$ ipython --no-banner

In [1]: import numpy as np

In [2]: from numpy import linalg as LA

In [3]: np.set_printoptions(precision=3, suppress=True, linewidth=140)

In [4]: K = np.load("block6.npy")

In [5]: print(K)
[[-6  7 -9  0  8 -8]
 [ 7  9 -4  1 -1  3]
 [-1  4 -5 -8 -2 -5]
 [-7  0  6  8  9 -8]
 [ 1  6 -8 -6 -2  3]
 [-8  8 -4 -6  8  5]
 [-6  8 -7 -8 -4 -1]
 [-9  3 -7 -6 -7 -3]
 [ 7  9 -4  1 -1  3]]

In [6]: # row 8 repeats row 1

In [7]: M2 = np.c_[K[:, :2] @ np.array([[0, 3], [2, 3]]), np.array([4, -1, -2, -3, -3, 2, -7, 2, -6])]

In [8]: M2
Out[8]: 
array([[ 14,   3,   4],
       [ 18,  48,  -1],
       [  8,   9,  -2],
       [  0, -21,  -3],
       [ 12,  21,  -3],
       [ 16,   0,   2],
       [ 16,   6,  -7],
       [  6, -18,   2],
       [ 18,  48,  -6]])

In [9]: LA.norm(LA.qr(K)[0].T @ M2, axis=0) ** 2 / ((M2 ** 2).sum(axis=0) + 1e-12)
Out[9]: array([1.   , 1.   , 0.644])

In [10]: np.round(LA.norm(M2 - K @ LA.lstsq(K, M2)[0], axis=0), 3) + 0
Out[10]: array([0.   , 0.   , 6.854])

In [11]: M2 = K / np.sqrt((K ** 2).mean(axis=1, keepdims=True))

In [12]: LA.matrix_rank(K - K.mean(axis=1, keepdims=True))
Out[12]: np.int64(5)

In [13]: LA.matrix_rank(M2) == LA.matrix_rank(K)
Out[13]: np.True_

In [14]: print(np.unravel_index(np.abs(K).argmax(), K.shape))
(np.int64(0), np.int64(2))

In [15]: LA.matrix_rank(K)
Out[15]: np.int64(6)

In [16]: np.count_nonzero(K)
Out[16]: np.int64(52)

In [17]: K.sum(axis=1)
Out[17]: array([ -8,  15, -17,   8,  -6,   3, -18, -29,  15])

In [18]: K.sum(axis=0)
Out[18]: array([-22,  54, -42, -24,   8, -11])

In [19]: LA.svd(K, compute_uv=False)
Out[19]: array([29.973, 22.738, 17.278, 11.776,  6.535,  4.87 ])

In [20]: round(float(LA.norm(K)), 3)
Out[20]: 43.806

In [21]: rng = np.random.default_rng(6623)

In [22]: M2 = K + rng.integers(-2, 3, (9, 4)) @ rng.integers(-2, 3, (4, 6))

In [23]: M2
Out[23]: 
array([[ -7,   0, -11,   2,   4, -13],
       [  5,   4,  -2,   5,   0,   8],
       [  5,   1,   1,  -8,   5,   2],
       [ -8,   5,   6,   7,   4,  -9],
       [ -1,   7, -14,  -8,  -1,  -4],
       [ -6,   4,   0,  -4,  10,  10],
       [-11,  12,  -9,  -7, -10,  -2],
       [ -4,   5,  -7, -10,  -6,  -7],
       [  9,   5,   0,   3,  -5,   5]])

In [24]: np.abs(M2 - K).sum(axis=1)
Out[24]: array([21, 19, 29, 13, 19, 19, 19, 16, 18])

In [25]: LA.matrix_rank(M2 - K, tol=1e-8)
Out[25]: np.int64(4)

In [26]: vec = np.array([-2, -1, 0, -2, -1, 2])

In [27]: target = M2 @ vec

In [28]: coef, lr = np.zeros(6), 1 / LA.norm(M2, 2) ** 2

In [29]: for i in range(12):
    ...:     coef -= lr * M2.T @ (M2 @ coef - target)
    ...:     if i % 2 == 0: print(i, round(LA.norm(M2 @ coef - target), 3))
    ...: 
0 38.099
2 25.274
4 19.178
6 15.279
8 12.487
10 10.375

In [30]: print(round(LA.cond(M2), 3))
3.837

In [31]: M = np.load("test5.npy")

In [32]: M
Out[32]: 
array([[-11,   2,   0,   1,   0],
       [  2, -21,   1,   0,   1],
       [  1,  -2, -18,   2,   2],
       [ -1,  -1,   0,  -2,   0],
       [  1,   0,   1,  -2, -31]])

In [33]: print(np.kron(np.eye(2, dtype=int), M))
[[-11   2   0   1   0   0   0   0   0   0]
 [  2 -21   1   0   1   0   0   0   0   0]
 [  1  -2 -18   2   2   0   0   0   0   0]
 [ -1  -1   0  -2   0   0   0   0   0   0]
 [  1   0   1  -2 -31   0   0   0   0   0]
 [  0   0   0   0   0 -11   2   0   1   0]
 [  0   0   0   0   0   2 -21   1   0   1]
 [  0   0   0   0   0   1  -2 -18   2   2]
 [  0   0   0   0   0  -1  -1   0  -2   0]
 [  0   0   0   0   0   1   0   1  -2 -31]]

In [34]: print(round(float(LA.det(M[::-1])), 3))
-266840.0

In [35]: LA.eigvals(M)
Out[35]: array([ -2.132, -31.151, -10.447, -20.595, -18.675])

In [36]: print(np.poly(M))
[     1.     83.   2516.  33775. 186517. 266840.]

In [37]: print(np.einsum("ij,ji->", M, M))
1857

In [38]: print(round(float(LA.eigvals(M).sum().real), 3))
-83.0

In [39]: np.round(LA.det(M.T), 3)
Out[39]: np.float64(-266840.0)
